% ipython --no-banner

In [1]: import numpy as np

In [2]: from numpy import linalg as LA

In [3]: np.set_printoptions(suppress=True, linewidth=100)

In [4]: def rd(a):
   ...:     return np.round(a, 3) + 0
   ...: 

In [5]: E = np.loadtxt("block11.csv", delimiter=",")

In [6]: rd(E)
Out[6]: 
array([[-0.185, -0.447, -0.246,  0.89 , -2.608,  0.968,  0.42 ],
       [-2.031, -1.55 ,  0.457,  0.396,  0.579, -0.349,  1.285],
       [ 0.   , -1.683,  0.226, -1.129,  0.262,  1.647, -1.434],
       [-1.108,  0.853,  1.572, -1.628, -1.105, -0.694, -0.47 ],
       [ 0.554, -0.342,  2.092,  1.768,  0.156, -0.302, -0.978],
       [-0.739, -0.61 , -1.322,  0.441, -0.466, -1.635, -1.803],
       [ 1.662, -1.532,  0.294, -0.896, -0.578, -1.408,  0.828]])

In [7]: Y = LA.inv(E)

In [8]: rd(LA.cond(E))
Out[8]: np.float64(1.0)

In [9]: rd(LA.slogdet(E)[0])
Out[9]: np.float64(1.0)

In [10]: (np.abs(Y) > 1e-9).astype(int)
Out[10]: 
array([[1, 1, 0, 1, 1, 1, 1],
       [1, 1, 1, 1, 1, 1, 1],
       [1, 1, 1, 1, 1, 1, 1],
       [1, 1, 1, 1, 1, 1, 1],
       [1, 1, 1, 1, 1, 1, 1],
       [1, 1, 1, 1, 1, 1, 1],
       [1, 1, 1, 1, 1, 1, 1]])

In [11]: LA.matrix_rank(E)
Out[11]: np.int64(7)

In [12]: np.unravel_index(np.abs(E).argmax(), E.shape)
Out[12]: (np.int64(0), np.int64(4))

In [13]: rd(np.abs(E).max())
Out[13]: np.float64(2.608)

In [14]: rd(LA.norm(E))
Out[14]: np.float64(7.937)

In [15]: rd(E.sum(axis=0))
Out[15]: array([-1.846, -5.311,  3.074, -0.159, -3.758, -1.772, -2.154])

In [16]: np.count_nonzero(E)
Out[16]: np.int64(48)

In [17]: LA.rank(E)
---------------------------------------------------------------------------
AttributeError                            Traceback (most recent call last)
Cell In[17], line 1
----> 1 LA.rank(E)

AttributeError: module 'numpy.linalg' has no attribute 'rank'

In [18]: M = np.load("arr.npy")

In [19]: M
Out[19]: 
array([[ 0,  2,  0,  0,  1,  3,  0],
       [ 1,  0,  0,  2,  0,  0, -2],
       [ 0,  0,  0, -1,  0,  0,  3],
       [-1,  0,  0,  0,  0, -3,  0]])

In [20]: w1 = np.array([[0, 0, 1, 0, 2],
    ...:     [2, 2, 1, -2, 2],
    ...:     [0, -1, 1, 0, -2],
    ...:     [-1, 1, 2, -1, 1],
    ...:     [-1, 1, 0, 1, 1],
    ...:     [2, -2, 0, 1, 1],
    ...:     [0, 2, -2, -1, -1]])

In [21]: beta = np.array([1, 2, 1, 0, 2])

In [22]: act = np.maximum(M @ w1 + beta, 0)

In [23]: act
Out[23]: 
array([[10,  1,  3,  0, 10],
       [ 0,  0, 10,  0,  8],
       [ 2,  7,  0,  0,  0],
       [ 0,  8,  0,  0,  0]])

In [24]: basis = np.array([[-2, -2, 2], [-1, 2, 1], [2, 2, 0], [-1, 1, -2], [-2, 2, 1]])

In [25]: w1 @ basis
Out[25]: 
array([[-2,  6,  2],
       [-6,  4, 12],
       [ 7, -4, -3],
       [ 4,  9,  2],
       [-2,  7, -2],
       [-5, -5,  1],
       [-3, -3,  3]])

In [26]: (act @ basis).round(6).argmax(axis=1)
Out[26]: array([2, 1, 2, 1])

In [27]: act @ basis
Out[27]: 
array([[-35,   8,  31],
       [  4,  36,   8],
       [-11,  10,  11],
       [ -8,  16,   8]])

In [28]: Y = M / np.sqrt((M ** 2).mean(axis=1, keepdims=True))

In [29]: rd(M - M.mean(axis=1, keepdims=True))
Out[29]: 
array([[-0.857,  1.143, -0.857, -0.857,  0.143,  2.143, -0.857],
       [ 0.857, -0.143, -0.143,  1.857, -0.143, -0.143, -2.143],
       [-0.286, -0.286, -0.286, -1.286, -0.286, -0.286,  2.714],
       [-0.429,  0.571,  0.571,  0.571,  0.571, -2.429,  0.571]])

In [30]: LA.matrix_rank(Y) == LA.matrix_rank(M)
Out[30]: np.True_

In [31]: rd(Y[2])
Out[31]: array([ 0.   ,  0.   ,  0.   , -0.837,  0.   ,  0.   ,  2.51 ])

In [32]: X = np.load("run19.npy")

In [33]: rd(X)
Out[33]: 
array([[-0.784,  3.533,  1.704],
       [-3.138,  0.477, -2.434],
       [-2.353, -1.814,  2.678]])

In [34]: t = np.radians(180)

In [35]: r_ = np.eye(3)

In [36]: r_[2, 2] = r_[0, 0] = np.cos(t)

In [37]: r_[2, 0], r_[0, 2] = -np.sin(t), np.sin(t)

In [38]: rd(r_)
Out[38]: 
array([[-1.,  0.,  0.],
       [ 0.,  1.,  0.],
       [ 0.,  0., -1.]])

In [39]: Y = X @ r_.T

In [40]: rd(Y)
Out[40]: 
array([[ 0.784,  3.533, -1.704],
       [ 3.138,  0.477,  2.434],
       [ 2.353, -1.814, -2.678]])

In [41]: np.allclose(X @ X.T, Y @ Y.T)
Out[41]: True

In [42]: vec = np.array([3, 1, 3])

In [43]: rhs = X @ vec

In [44]: beta, lr = np.zeros(3), 1 / LA.norm(X, 2) ** 2

In [45]: for i in range(12):
    ...:     beta -= lr * X.T @ (X @ beta - rhs)
    ...:     if i % 2 == 0: print(i, round(LA.norm(X @ beta - rhs), 3))
    ...: 
0 0.0
2 0.0
4 0.0
6 0.0
8 0.0
10 0.0

In [46]: beta
Out[46]: array([3., 1., 3.])

In [47]: Uu, sig, Vt = LA.svd(X, full_matrices=False)

In [48]: rd(Vt @ Vt.T)
Out[48]: 
array([[1., 0., 0.],
       [0., 1., 0.],
       [0., 0., 1.]])

In [49]: rd(Uu.T @ X @ Vt.T)
Out[49]: 
array([[4., 0., 0.],
       [0., 4., 0.],
       [0., 0., 4.]])

In [50]: rd(np.cumsum(sig ** 2) / np.sum(sig ** 2))
Out[50]: array([0.333, 0.667, 1.   ])

In [51]: np.allclose(Uu * sig @ Vt, X)
Out[51]: True

In [52]: rd(sig / sig[0])
Out[52]: array([1., 1., 1.])

In [53]: Y = np.array([[1, -1, 3], [-3, 4, 2]])

In [54]: basis = np.kron(Y, X)

In [55]: rd(LA.norm(basis, 2)), rd(LA.norm(Y, 2) * LA.norm(X, 2))
Out[55]: (np.float64(21.561), np.float64(21.561))

In [56]: q, r_ = LA.qr(X)

In [57]: rd(r_)
Out[57]: 
array([[4., 0., 0.],
       [0., 4., 0.],
       [0., 0., 4.]])

In [58]: rd(q)
Out[58]: 
array([[-0.196,  0.883,  0.426],
       [-0.784,  0.119, -0.609],
       [-0.588, -0.454,  0.669]])

In [59]: rd(q @ r_)
Out[59]: 
array([[-0.784,  3.533,  1.704],
       [-3.138,  0.477, -2.434],
       [-2.353, -1.814,  2.678]])
